% python3 -q
>>> import numpy as np
>>> np.set_printoptions(precision=2, suppress=True, linewidth=120, legacy="1.25")
>>> data = np.load("run4.npy")
>>> data
array([[ -0.02,   0.02,   0.02,  -0.01,   0.  ],
       [ -6.98, -14.  ,  20.97, -14.01,   7.  ]])
>>> # row 1 dominates
>>> round(np.linalg.norm(data, 2), 2)
30.49
>>> round(np.linalg.norm(data) ** 2 / np.linalg.norm(data, 2) ** 2, 2)
1.0
>>> np.linalg.norm(data, axis=1)
array([ 0.04, 30.49])
>>> left, sv, VT = np.linalg.svd(data)
>>> sv
array([30.49,  0.03])
>>> other = left[:, :1] @ np.diag(sv[:1]) @ VT[:1]
>>> round(np.abs(data - other).max(), 2)
0.03
>>> np.round(np.linalg.norm(data - other, 2), 2), round(sv[1], 2)
(0.03, 0.03)
>>> np.linalg.matrix_rank(data, rtol=0.05)
1
>>> np.linalg.matrix_rank(other)
1
>>> K = np.array([[3.0, -1.0, -2.0], [0.0, -1.0, -2.0], [0.0, 0.0, 3.0]])
>>> def softmax(z):
...     e = np.exp(z - z.max(axis=-1, keepdims=True))
...     return e / e.sum(axis=-1, keepdims=True)
... 
>>> softmax(K[2])
array([0.05, 0.05, 0.91])
>>> softmax(K[2] + -2)
array([0.05, 0.05, 0.91])
>>> att = K @ K.T / np.sqrt(3)
>>> np.round(softmax(att + np.triu(np.full(att.shape, -np.inf), 1)), 2) + 0
array([[1. , 0. , 0. ],
       [0.5, 0.5, 0. ],
       [0. , 0. , 1. ]])
>>> np.round(softmax(att), 2) + 0
array([[0.99, 0.01, 0.  ],
       [0.5 , 0.5 , 0.  ],
       [0.  , 0.  , 1.  ]])
>>> (K + K.T) / 2
array([[ 3. , -0.5, -1. ],
       [-0.5, -1. , -1. ],
       [-1. , -1. ,  3. ]])
>>> np.allclose(K, K.T)
False
>>> np.round(np.abs(np.linalg.eigvals(K)).max(), 2)
3.0
>>> np.linalg.matrix_power(K, 2)
array([[  9.,  -2., -10.],
       [  0.,   1.,  -4.],
       [  0.,   0.,   9.]])
>>> other = np.array([[0, 2], [2, 2], [0, 0]])
>>> np.linalg.matrix_rank(np.vstack([K, other.T]))
3
>>> np.einsum("ij,ij->i", K, K)
array([14.,  5.,  9.])
>>> K @ other
array([[-2.,  4.],
       [-2., -2.],
       [ 0.,  0.]])
>>> np.einsum("ik,kj->ij", K, other)
array([[-2.,  4.],
       [-2., -2.],
       [ 0.,  0.]])
>>> vals, V = np.linalg.eig(K)
>>> np.sort(np.linalg.eigvals(K @ K))
array([1., 9., 9.])
>>> vals
array([ 3., -1.,  3.])
>>> np.prod(vals)
-9.0
>>> np.sort(np.linalg.eigvals(K.T))
array([-1.,  3.,  3.])
>>> other = np.array([[5, 5], [0, 1]])
>>> M = np.kron(np.eye(2, dtype=int), other)
>>> M
array([[5, 5, 0, 0],
       [0, 1, 0, 0],
       [0, 0, 5, 5],
       [0, 0, 0, 1]])
>>> # triangular, det is the product of the diagonal
>>> left, sv, VT = np.linalg.svd(M)
>>> sv
array([7.11, 7.11, 0.7 , 0.7 ])
>>> other = left[:, :2] @ np.diag(sv[:2]) @ VT[:2]
>>> other
array([[4.95, 5.05, 0.  , 0.  ],
       [0.5 , 0.51, 0.  , 0.  ],
       [0.  , 0.  , 4.95, 5.05],
       [0.  , 0.  , 0.5 , 0.51]])
>>> np.round(np.abs(M - other).max(), 2)
0.5
>>> round(float(np.linalg.norm(M - other) / np.linalg.norm(M)), 2)
0.1
>>> np.linalg.matrix_rank(M, rtol=0.05)
4
>>> np.allclose(M @ M.T, M.T @ M)
False
>>> round(np.abs(np.linalg.eigvals(M)).max(), 2)
5.0
>>> np.allclose(M, M.T)
False
>>> np.sort(np.abs(np.linalg.eigvals(M)))
array([1., 1., 5., 5.])
>>> (M + M.T) / 2
array([[5. , 2.5, 0. , 0. ],
       [2.5, 1. , 0. , 0. ],
       [0. , 0. , 5. , 2.5],
       [0. , 0. , 2.5, 1. ]])
>>> round(np.linalg.det(M), 2)
25.0
>>> np.linalg.eigvals(M)
array([5., 1., 5., 1.])
>>> round(float(np.linalg.det(M[::-1])), 2)
25.0
>>> round(np.linalg.det(M.T), 2)
25.0
>>> np.einsum("ij,ji->", M, M)
52
>>> feats = np.loadtxt("layer19.csv", delimiter=",")
>>> feats
array([[ -0.8 ,  -0.43,   1.6 ],
       [ -0.72,   1.19,   0.12],
       [ -7.62,   2.4 ,  10.02],
       [ -5.01,   0.62,   7.39],
       [ -1.45,  -3.79,   5.39],
       [  8.73,  -3.43, -10.87],
       [  0.88,  -4.21,   2.13],
       [ -1.97,   5.2 ,  -1.2 ],
       [ -7.98,   2.22,  10.79],
       [  3.9 ,  -5.8 ,  -1.29],
       [-11.3 ,   5.19,  13.53],
       [ -1.  ,   2.64,  -0.59],
       [  2.98,  -7.8 ,   1.81],
       [  8.17,  -5.19,  -8.6 ],
       [  5.49,  -4.99,  -4.48],
       [ -0.11,  -1.58,   1.49],
       [ -1.43,   2.4 ,   0.16],
       [ -6.21,   6.21,   4.59],
       [  8.  ,  -2.24, -10.81],
       [  5.6 ,  -3.42,  -6.02]])
>>> t = np.radians(60)
>>> R = np.eye(3)
>>> R[0, 0] = R[2, 2] = np.cos(t)
>>> R[0, 2], R[2, 0] = -np.sin(t), np.sin(t)
>>> R
array([[ 0.5 ,  0.  , -0.87],
       [ 0.  ,  1.  ,  0.  ],
       [ 0.87,  0.  ,  0.5 ]])
>>> other = feats @ R.T
>>> np.allclose(np.linalg.norm(feats, axis=1), np.linalg.norm(other, axis=1))
True
>>> np.linalg.svd(feats, compute_uv=False), np.linalg.svd(other, compute_uv=False)
(array([39.9 , 15.43,  0.08]), array([39.9 , 15.43,  0.08]))
>>> np.allclose(feats @ feats.T, other @ other.T)
True
